$ python -q
>>> import numpy as np
>>> np.set_printoptions(precision=3, suppress=True, linewidth=100, sign=" ")
>>> feats = np.loadtxt("test0.csv", delimiter=",")
>>> feats
array([[ 0.6  ,  0.   ,  0.4  ],
       [ 0.2  ,  0.4  ,  0.4  ],
       [ 0.286,  0.286,  0.429]])
>>> M2 = feats / np.sqrt((feats ** 2).mean(axis=1, keepdims=True))
>>> print(np.linalg.matrix_rank(M2) == np.linalg.matrix_rank(feats))
True
>>> rng = np.random.default_rng(321)
>>> labels = rng.permutation(3)
>>> labels
array([ 2,  0,  1])
>>> M2 = feats[labels][:, labels]
>>> np.sort(np.abs(np.linalg.eigvals(M2)))
array([ 0.029,  0.4  ,  1.   ])
>>> round(float(np.trace(M2)), 3)
1.429
>>> X = np.loadtxt("layer6.csv", delimiter=",")
>>> print(X)
[[-1.774 -4.282]
 [-0.04   0.669]
 [-0.62  -0.527]]
>>> print([round(float(x), 3) for x in np.linalg.svd(X, compute_uv=False)[:3]])
[4.73, 0.472]
>>> np.linalg.cond(X) > 100
np.False_
>>> np.linalg.matrix_rank(X, rtol=0.1)
np.int64(1)
>>> round(np.log10(np.linalg.cond(X)))
1
>>> Q, Rm = np.linalg.qr(X)
>>> np.allclose(Rm.T @ Rm, X.T @ X)
True
>>> Q.shape, Rm.shape
((3, 2), (2, 2))
>>> print(Q @ Rm)
[[-1.774 -4.282]
 [-0.04   0.669]
 [-0.62  -0.527]]
>>> Q
array([[-0.944,  0.267],
       [-0.021, -0.638],
       [-0.33 , -0.722]])
>>> f = np.array([2, 0])
>>> print(np.cross(feats[0, :3], feats[2, :3]))
[-0.114 -0.143  0.171]
>>> np.correlate(feats[0], feats[2], "full")
array([ 0.257,  0.171,  0.343,  0.114,  0.114])
>>> np.polyval(f, feats[0])
array([ 1.2,  0. ,  0.8])
>>> M2 = np.c_[X[:, :1] @ np.array([[2]]), np.array([5, 1, 0])]
>>> M2
array([[-3.548,  5.   ],
       [-0.08 ,  1.   ],
       [-1.24 ,  0.   ]])
>>> print(np.round(np.linalg.norm(M2 - X @ np.linalg.lstsq(X, M2)[0], axis=0), 3) + 0)
[ 0.     1.745]
>>> np.linalg.matrix_rank(M2)
np.int64(2)
>>> print(np.linalg.norm(np.linalg.qr(X)[0].T @ M2, axis=0) ** 2 / ((M2 ** 2).sum(axis=0) + 1e-12))
[ 1.     0.883]
>>> M2 = np.array([[-2, -1], [5, -3], [0, -3]])
>>> np.einsum("ik,kj->ji", feats, M2)
array([[-1.2  ,  1.6  ,  0.857],
       [-1.8  , -2.6  , -2.429]])
>>> feats @ M2
array([[-1.2  , -1.8  ],
       [ 1.6  , -2.6  ],
       [ 0.857, -2.429]])
>>> np.linalg.matrix_rank(np.vstack([feats, M2.T]))
np.int64(3)
>>> print(np.einsum("ij,ij->i", feats, feats))
[ 0.52   0.36   0.347]
>>> basis = np.array([[-5, 2, 5, 4], [4, 2, -9, -1], [1, 5, 0, 2], [-7, -7, 5, -4]])
>>> data = (rng.random((15, 4)) < 0.25) @ basis
>>> data
array([[  0,   0,   0,   0],
       [  1,   5,   0,   2],
       [  0,   0,   0,   0],
       [ -7,  -7,   5,  -4],
       [  0,   0,   0,   0],
       [ -5,   2,   5,   4],
       [ -7,  -7,   5,  -4],
       [ -7,  -7,   5,  -4],
       [ -1,   4,  -4,   3],
       [-12,  -5,  10,   0],
       [  1,   5,   0,   2],
       [ -4,   7,   5,   6],
       [ -5,   2,   5,   4],
       [  0,   0,   0,   0],
       [  4,   2,  -9,  -1]])
>>> x0 = np.array([3, 3, 3, 3])
>>> target = data @ x0
>>> np.round(np.linalg.pinv(data) @ data, 3) + 0
array([[ 1.,  0.,  0.,  0.],
       [ 0.,  1.,  0.,  0.],
       [ 0.,  0.,  1.,  0.],
       [ 0.,  0.,  0.,  1.]])
>>> np.linalg.solve(data.T @ data, data.T @ target)
array([ 3.,  3.,  3.,  3.])
>>> target
array([  0,  24,   0, -39,   0,  18, -39, -39,   6, -21,  24,  42,  18,   0, -12])
>>> np.linalg.lstsq(data, target)[0]
array([ 3.,  3.,  3.,  3.])
>>> target = target + 0.02 * rng.normal(size=15)
>>> target
array([ -0.001,  24.046,  -0.019, -39.007,   0.008,  18.   , -39.008, -39.014,   5.998, -20.995,
        23.988,  42.018,  18.015,  -0.008, -11.987])
>>> beta, *_ = np.linalg.lstsq(data, target)
>>> [round(float(np.linalg.norm(np.linalg.solve(data.T @ data + lam * np.eye(4), data.T @ target))), 2) for lam in (0, 1, 10, 100)]
[6.0, 5.91, 5.32, 3.7]
